% ipython --no-banner

In [1]: import numpy as np

In [2]: np.set_printoptions(precision=1, suppress=True, linewidth=160)

In [3]: J = np.array([[3, 0, 1], [0, 3, 0], [1, 0, 3]])

In [4]: ev, evecs = np.linalg.eigh(J)

In [5]: x = np.array([1, 2, 0])

In [6]: np.abs(J).sum(axis=1).max(), np.abs(ev).max()
Out[6]: (np.int64(4), np.float64(4.0))

In [7]: evecs * np.abs(ev) @ evecs.T
Out[7]: 
array([[3., 0., 1.],
       [0., 3., 0.],
       [1., 0., 3.]])

In [8]: evecs * np.sqrt(ev) @ evecs.T
Out[8]: 
array([[1.7, 0. , 0.3],
       [0. , 1.7, 0. ],
       [0.3, 0. , 1.7]])

In [9]: round(float(np.linalg.det(J[::-1])), 1)
Out[9]: -24.0

In [10]: np.round(np.linalg.det(J.T), 1)
Out[10]: np.float64(24.0)

In [11]: np.kron(np.eye(2, dtype=int), J)
Out[11]: 
array([[3, 0, 1, 0, 0, 0],
       [0, 3, 0, 0, 0, 0],
       [1, 0, 3, 0, 0, 0],
       [0, 0, 0, 3, 0, 1],
       [0, 0, 0, 0, 3, 0],
       [0, 0, 0, 1, 0, 3]])

In [12]: np.linalg.eigvals(J)
Out[12]: array([4., 2., 3.])

In [13]: np.round(np.linalg.eigvals(J).sum().real, 1)
Out[13]: np.float64(9.0)

In [14]: x = np.array([-4, -4, 2])

In [15]: y = J @ x

In [16]: y
Out[16]: array([-10, -12,   2])

In [17]: np.linalg.solve(J, y)
Out[17]: array([-4., -4.,  2.])

In [18]: np.linalg.solve(J, y + J[:, 1])
Out[18]: array([-4., -3.,  2.])

In [19]: np.linalg.solve(J.T, J[2])
Out[19]: array([0., 0., 1.])

In [20]: X = np.load("sample8.npy")

In [21]: X
Out[21]: 
array([[14,  1, 14, 16],
       [ 1, 10, 12, 12],
       [14, 12, 18, 10],
       [16, 12, 10,  0]])

In [22]: # symmetric, so the eigenvalues are real

In [23]: ev, evecs = np.linalg.eig(X)

In [24]: np.round(np.sort(np.linalg.eigvals(np.linalg.inv(X))), 1) + 0
Out[24]: array([-0.1,  0. ,  0.1,  0.7])

In [25]: np.sort(np.linalg.eigvals(X.T))
Out[25]: array([-14.7,   1.5,  10.8,  44.3])

In [26]: np.poly(X)
Out[26]: array([     1.,    -42.,   -269.,   7570., -10860.])

In [27]: round(np.linalg.det(X[::-1]), 1)
Out[27]: np.float64(-10860.0)

In [28]: u = np.array([-8, -3, -7, -6])

In [29]: Y = X + np.outer(u, np.eye(4)[1])

In [30]: np.linalg.matrix_rank(Y - X)
Out[30]: np.int64(1)

In [31]: np.linalg.matrix_rank(np.linalg.inv(Y) - np.linalg.inv(X), tol=1e-8)
Out[31]: np.int64(1)

In [32]: Y
Out[32]: 
array([[14., -7., 14., 16.],
       [ 1.,  7., 12., 12.],
       [14.,  5., 18., 10.],
       [16.,  6., 10.,  0.]])

In [33]: round(float(np.linalg.det(Y) / np.linalg.det(X)), 1), round(1 + np.linalg.solve(X, u)[1], 1)
Out[33]: (0.9, np.float64(0.9))

In [34]: m1 = np.load("m.npy")

In [35]: m1
Out[35]: 
array([[ 3.6,  1.9,  0. ],
       [-1.1,  1.1,  0.7],
       [ 0.5,  1.4, -0.8],
       [ 1. ,  2.8, -1.3]])

In [36]: x = np.array([2, 8, 1])

In [37]: y = m1 @ x

In [38]: beta, lr = np.zeros(3), 1 / np.linalg.norm(m1, 2) ** 2

In [39]: for i in range(50):
    ...:     beta -= lr * m1.T @ (m1 @ beta - y)
    ...:     if i % 10 == 0: print(i, round(np.linalg.norm(m1 @ beta - y), 1))
    ...: 
0 7.8
10 2.1
20 1.1
30 0.6
40 0.3

In [40]: beta
Out[40]: array([2. , 8. , 0.9])

In [41]: rng = np.random.default_rng(700748)

In [42]: th = np.sort(rng.uniform(-2, 2, 18))

In [43]: E = np.c_[th, th ** 2, th ** 3] @ np.array([[2, 0, 2], [0, 0, 1], [1, 0, 0]])

In [44]: E
Out[44]: 
array([[-7.4,  0. , -0.6],
       [-5.4,  0. , -0.9],
       [-2.8,  0. , -1. ],
       [-2.7,  0. , -1. ],
       [-2.3,  0. , -1. ],
       [-1.9,  0. , -0.9],
       [-0.6,  0. , -0.5],
       [-0.3,  0. , -0.3],
       [ 0.8,  0. ,  0.9],
       [ 1.1,  0. ,  1.2],
       [ 3.3,  0. ,  3.2],
       [ 3.4,  0. ,  3.3],
       [ 3.9,  0. ,  3.7],
       [ 6.1,  0. ,  5.1],
       [ 7.3,  0. ,  5.8],
       [ 8.1,  0. ,  6.2],
       [10.4,  0. ,  7.3],
       [11.1,  0. ,  7.6]])

In [45]: U, s, Vh = np.linalg.svd(E)

In [46]: evecs = Vh[:(s > 1e-8).sum()]

In [47]: x = E[11] + 5 * E[5] + rng.integers(2) * np.eye(3)[0]

In [48]: x
Out[48]: array([-5.1,  0. , -1.3])

In [49]: np.linalg.matrix_rank(np.vstack([E, x]))
Out[49]: np.int64(2)

In [50]: np.round(evecs.T @ evecs, 1) + 0
Out[50]: 
array([[1., 0., 0.],
       [0., 0., 0.],
       [0., 0., 1.]])

In [51]: np.allclose(evecs.T @ evecs @ x, x)
Out[51]: True
